In [1]: import numpy as np

In [2]: from numpy import linalg as LA

In [3]: np.set_printoptions(precision=2, suppress=True, linewidth=140)

In [4]: other = np.array([[2, 1], [-2, -2]])

In [5]: cent = np.array([[2, -1, 3], [-1, -5, 5], [0, 0, -1]])

In [6]: A = np.block([[other, np.array([[5, -4, 4], [-4, -3, -1]])], [np.zeros((3, 2)), cent]])

In [7]: print(A)
[[ 2.  1.  5. -4.  4.]
 [-2. -2. -4. -3. -1.]
 [ 0.  0.  2. -1.  3.]
 [ 0.  0. -1. -5.  5.]
 [ 0.  0.  0.  0. -1.]]

In [8]: ev, vecs = LA.eig(A)

In [9]: print(round(np.prod(ev), 2))
-22.0

In [10]: print(np.sort(LA.eigvals(A @ A)))
[ 1.    2.    2.    4.58 26.42]

In [11]: print(np.sort(LA.eigvals(A.T)))
[-5.14 -1.41 -1.    1.41  2.14]

In [12]: print(ev)
[ 1.41 -1.41  2.14 -5.14 -1.  ]

In [13]: print(round(np.abs(LA.eigvals(A)).max(), 2))
5.14

In [14]: A.inv()
AttributeError: 'numpy.ndarray' object has no attribute 'inv'


In [15]: print(np.sort(np.abs(LA.eigvals(A))))
[1.   1.41 1.41 2.14 5.14]

In [16]: print(np.allclose(A, A.T))
False

In [17]: print(A @ A)
[[  2.   0.  20.   4.  -2.]
 [  0.   2.  -7.  33. -32.]
 [  0.   0.   5.   3.  -2.]
 [  0.   0.   3.  26. -33.]
 [  0.   0.   0.   0.   1.]]

In [18]: vec = np.array([0, -2, 1, 1, 0])

In [19]: y = A @ vec

In [20]: print(y)
[-1. -3.  1. -6.  0.]

In [21]: print(LA.solve(A, A[:, 4]))
[ 0. -0.  0. -0.  1.]

In [22]: rng = np.random.default_rng(4853)

In [23]: M = np.array([[2, 3, 2, 0], [3, 0, 0, 2], [2, 3, 2, 2], [2, 3, 3, 2]]) * (rng.random((4, 4)) < 0.3)

In [24]: print(M)
[[0 0 0 0]
 [0 0 0 2]
 [0 0 0 0]
 [0 0 3 2]]

In [25]: rank = LA.matrix_rank(M)

In [26]: print(rank)
2

In [27]: ns = LA.svd(M)[2][rank:].T

In [28]: print(M @ ns)
[[0. 0.]
 [0. 0.]
 [0. 0.]
 [0. 0.]]

In [29]: print([int(LA.matrix_rank(np.delete(M, i, axis=0))) for i in range(4)])
[2, 1, 2, 1]

In [30]: J = np.array([[2.0, 1.0, 0.0], [0.0, 2.0, 1.0], [0.0, 0.0, 2.0]])

In [31]: # triangular, det is the product of the diagonal

In [32]: print(np.allclose(J @ J.T, J.T @ J))
False

In [33]: print(np.round(LA.det(J), 2))
8.0

In [34]: print((J + J.T) / 2)
[[2.  0.5 0. ]
 [0.5 2.  0.5]
 [0.  0.5 2. ]]

In [35]: print(np.allclose(J, J.T))
False

In [36]: print(LA.matrix_power(J, 3))
[[ 8. 12.  6.]
 [ 0.  8. 12.]
 [ 0.  0.  8.]]

In [37]: print(np.trace(J))
6.0

In [38]: print(np.round(np.abs(LA.eigvals(J)).max(), 2))
2.0

In [39]: print(J @ J)
[[4. 4. 1.]
 [0. 4. 4.]
 [0. 0. 4.]]

In [40]: ev, vecs = LA.eig(J)

In [41]: print(np.sort(LA.eigvals(LA.inv(J))))
[0.5 0.5 0.5]

In [42]: print(np.prod(ev))
8.0

In [43]: print(np.sort(LA.eigvals(J @ J)))
[4. 4. 4.]

In [44]: print(J @ vecs[:, 0] - ev[0] * vecs[:, 0])
[0. 0. 0.]

In [45]: print(ev)
[2. 2. 2.]

In [46]: mat = np.array([[-5.03, -3.01, -3.0, 1.02],
    ...:     [-4.97, -2.97, -2.96, 1.01],
    ...:     [-4.99, -3.03, -2.99, 0.99],
    ...:     [-5.02, -2.98, -3.0, 1.0],
    ...:     [0.97, -3.01, -3.03, -4.01],
    ...:     [0.98, -3.04, -2.97, -4.03],
    ...:     [1.01, -3.0, -2.96, -3.99],
    ...:     [1.0, -2.97, -3.0, -4.02],
    ...:     [-2.96, -4.01, 2.03, -3.01],
    ...:     [-3.01, -3.99, 1.99, -3.02],
    ...:     [-2.94, -4.02, 1.99, -3.01],
    ...:     [-2.99, -4.0, 1.98, -3.01]])

In [47]: labels = mat[:, 3] > np.median(mat[:, 3])

In [48]: f = mat[labels].mean(axis=0) - mat[~labels].mean(axis=0)

In [49]: print(labels.astype(int))
[1 1 1 1 0 0 0 0 0 0 0 0]

In [50]: print(((mat - mat.mean(axis=0)) @ f > 0).astype(int))
[1 1 1 1 0 0 0 0 0 0 0 0]

In [51]: def softmax(z):
    ...:     e = np.exp(z - z.max(axis=-1, keepdims=True))
    ...:     return e / e.sum(axis=-1, keepdims=True)
    ...: 

In [52]: print(softmax(M).sum(axis=1))
[1. 1. 1. 1.]

In [53]: print(softmax(M[2] + 2))
[0.25 0.25 0.25 0.25]

In [54]: print(softmax(10 * M[2]))
[0.25 0.25 0.25 0.25]

In [55]: print(softmax(M[2]))
[0.25 0.25 0.25 0.25]

In [56]: S = M @ M.T / np.sqrt(4)

In [57]: print(softmax(S).round(6).argmax(axis=1))
[0 1 0 3]

In [58]: print(np.round(softmax(S), 2) + 0)
[[0.25 0.25 0.25 0.25]
 [0.06 0.44 0.06 0.44]
 [0.25 0.25 0.25 0.25]
 [0.   0.01 0.   0.99]]
